$ python3 -q
>>> import numpy as np
>>> np.set_printoptions(precision=3, suppress=True, linewidth=100)
>>> def rnd(a):
...     return np.round(a, 3) + 0
... 
>>> data = np.loadtxt("test2.csv", delimiter=",")
>>> data
array([[3., 1., 1., 1.],
       [1., 3., 1., 1.],
       [1., 1., 3., 1.],
       [1., 1., 1., 3.]])
>>> data.mean(axis=0)
array([1.5, 1.5, 1.5, 1.5])
>>> np.unravel_index(np.abs(data).argmax(), data.shape)
(np.int64(0), np.int64(0))
>>> data.sum(axis=0)
array([6., 6., 6., 6.])
>>> rnd(np.linalg.svd(data, compute_uv=False))
array([6., 2., 2., 2.])
>>> data.sum(axis=1)
array([6., 6., 6., 6.])
>>> data - data[0]
array([[ 0.,  0.,  0.,  0.],
       [-2.,  2.,  0.,  0.],
       [-2.,  0.,  2.,  0.],
       [-2.,  0.,  0.,  2.]])
>>> rnd(np.linalg.norm(data))
np.float64(6.928)
>>> data.shape
(4, 4)
>>> mat = np.loadtxt("run12.csv", delimiter=",")
>>> mat
array([[-0.182,  0.004, -1.201, -1.03 , -1.261,  0.568],
       [ 0.004, -1.196,  0.811, -0.264,  0.431, -0.379],
       [-1.201,  0.811,  1.56 ,  1.781, -0.57 , -1.189],
       [-1.03 , -0.264,  1.781,  2.936,  0.411, -0.517],
       [-1.261,  0.431, -0.57 ,  0.411,  1.291,  0.036],
       [ 0.568, -0.379, -1.189, -0.517,  0.036, -0.409]])
>>> def softmax(z):
...     e = np.exp(z - z.max(axis=-1, keepdims=True))
...     return e / e.sum(axis=-1, keepdims=True)
... 
>>> rnd(softmax(mat).sum(axis=1))
array([1., 1., 1., 1., 1., 1.])
>>> rnd(softmax(mat[0]))
array([0.183, 0.221, 0.066, 0.079, 0.062, 0.388])
>>> rnd(softmax(10 * mat[0]))
array([0.001, 0.004, 0.   , 0.   , 0.   , 0.996])
>>> scores = mat @ mat.T / np.sqrt(6)
>>> softmax(scores).round(6).argmax(axis=1)
array([0, 1, 2, 3, 4, 5])
>>> rnd(softmax(scores)[0] @ mat)
array([-0.128, -0.095, -0.941, -0.678, -0.703,  0.228])
>>> f = np.array([-2, -3, 1, 3, 0, 2])
>>> M = np.array([np.roll(f, i) for i in range(6)])
>>> M
array([[-2, -3,  1,  3,  0,  2],
       [ 2, -2, -3,  1,  3,  0],
       [ 0,  2, -2, -3,  1,  3],
       [ 3,  0,  2, -2, -3,  1],
       [ 1,  3,  0,  2, -2, -3],
       [-3,  1,  3,  0,  2, -2]])
>>> x0 = np.array([4, 1, 4, 3, 2, 0])
>>> target = M @ x0
>>> target
array([  2,   3, -13,   8,   9,   5])
>>> rnd(np.linalg.solve(M, -2 * target))
array([-8., -2., -8., -6., -4.,  0.])
>>> rnd(np.linalg.solve(M, target))
array([4., 1., 4., 3., 2., 0.])
>>> M.shape
(6, 6)
>>> np.count_nonzero(M)
np.int64(30)
>>> rnd(M.mean(axis=0))
array([0.167, 0.167, 0.167, 0.167, 0.167, 0.167])
>>> np.unravel_index(np.abs(M).argmax(), M.shape)
(np.int64(0), np.int64(1))
>>> M.sum(axis=1)
array([1, 1, 1, 1, 1, 1])
>>> np.abs(M).max()
np.int64(3)
>>> rnd(np.linalg.norm(M))
np.float64(12.728)
>>> ev, V = np.linalg.eigh(data)
>>> rnd(V.T @ data @ V)
array([[2., 0., 0., 0.],
       [0., 2., 0., 0.],
       [0., 0., 2., 0.],
       [0., 0., 0., 6.]])
>>> np.unique(ev.round(6) + 0, return_counts=True)[1]
array([3, 1])
>>> rnd(np.abs(V[:, -1]))
array([0.5, 0.5, 0.5, 0.5])
>>> rnd(ev.sum()), np.trace(data)
(np.float64(12.0), np.float64(12.0))
>>> blk = np.stack([M, -3 * M, M[::-1]])
>>> blk.sum(axis=0)
array([[ 1,  7,  1, -6,  2, -6],
       [-3,  7,  6,  0, -8, -3],
       [ 3, -4,  6,  4, -5, -5],
       [-6,  2, -6,  1,  7,  1],
       [ 0, -8, -3, -3,  7,  6],
       [ 4, -5, -5,  3, -4,  6]])
>>> np.linalg.matrix_rank(blk.reshape(3, -1))
np.int64(2)
>>> np.einsum("bij,cij->bc", blk, blk)
array([[ 162, -486,   -8],
       [-486, 1458,   24],
       [  -8,   24,  162]])
>>> np.linalg.matrix_rank(blk)
array([6, 6, 6])
